In [1]: import numpy as np

In [2]: np.set_printoptions(precision=1, suppress=True, linewidth=140)

In [3]: Y = np.array([[6, 7, 6, 8, 4, 7, 0],
   ...:     [1, 3, 1, 4, 6, 0, 8],
   ...:     [2, 1, 8, 1, 1, 7, 5],
   ...:     [6, 2, 4, 8, 1, 9, 4],
   ...:     [5, 9, 7, 6, 5, 9, 7],
   ...:     [4, 3, 4, 7, 8, 4, 8],
   ...:     [9, 6, 4, 1, 8, 9, 4]])

In [4]: cent = np.array([[2, 0], [3, 2]])

In [5]: M = np.block([[Y, np.zeros((7, 2))], [np.zeros((2, 7)), cent]])

In [6]: print(M)
[[6. 7. 6. 8. 4. 7. 0. 0. 0.]
 [1. 3. 1. 4. 6. 0. 8. 0. 0.]
 [2. 1. 8. 1. 1. 7. 5. 0. 0.]
 [6. 2. 4. 8. 1. 9. 4. 0. 0.]
 [5. 9. 7. 6. 5. 9. 7. 0. 0.]
 [4. 3. 4. 7. 8. 4. 8. 0. 0.]
 [9. 6. 4. 1. 8. 9. 4. 0. 0.]
 [0. 0. 0. 0. 0. 0. 0. 2. 0.]
 [0. 0. 0. 0. 0. 0. 0. 3. 2.]]

In [7]: # splits into 2 blocks

In [8]: Y = M[0, 0] * M[1:] - np.outer(M[1:, 0], M[0])

In [9]: print(Y)
[[  0.  11.   0.  16.  32.  -7.  48.   0.   0.]
 [  0.  -8.  36. -10.  -2.  28.  30.   0.   0.]
 [  0. -30. -12.   0. -18.  12.  24.   0.   0.]
 [  0.  19.  12.  -4.  10.  19.  42.   0.   0.]
 [  0. -10.   0.  10.  32.  -4.  48.   0.   0.]
 [  0. -27. -30. -66.  12.  -9.  24.   0.   0.]
 [  0.   0.   0.   0.   0.   0.   0.  12.   0.]
 [  0.   0.   0.   0.   0.   0.   0.  18.  12.]]

In [10]: print(np.flatnonzero(~Y.round(6).any(axis=1)))
[]

In [11]: u = np.array([1, 3, 2])

In [12]: print(np.correlate(Y[4], Y[7], "full"))
[   0. -120. -180.  120.  564.  528.  504.  864.    0.    0.    0.    0.    0.    0.    0.    0.    0.]

In [13]: print(np.array([np.convolve(row, u, "same") for row in Y]))
[[  11.   33.   38.   80.  121.   91.  130.   96.    0.]
 [  -8.   12.   82.   40.    2.  110.  146.   60.    0.]
 [ -30. -102.  -96.  -42.  -42.   24.   96.   48.    0.]
 [  19.   69.   70.   22.   41.  119.  164.   84.    0.]
 [ -10.  -30.  -10.   62.  112.  100.  136.   96.    0.]
 [ -27. -111. -210. -246. -105.   21.   54.   48.    0.]
 [   0.    0.    0.    0.    0.    0.   12.   36.   24.]
 [   0.    0.    0.    0.    0.    0.   18.   66.   72.]]

In [14]: print(np.polyval(u, Y[4]))
[   2.   72.    2.  132. 1122.    6. 2450.    2.    2.]
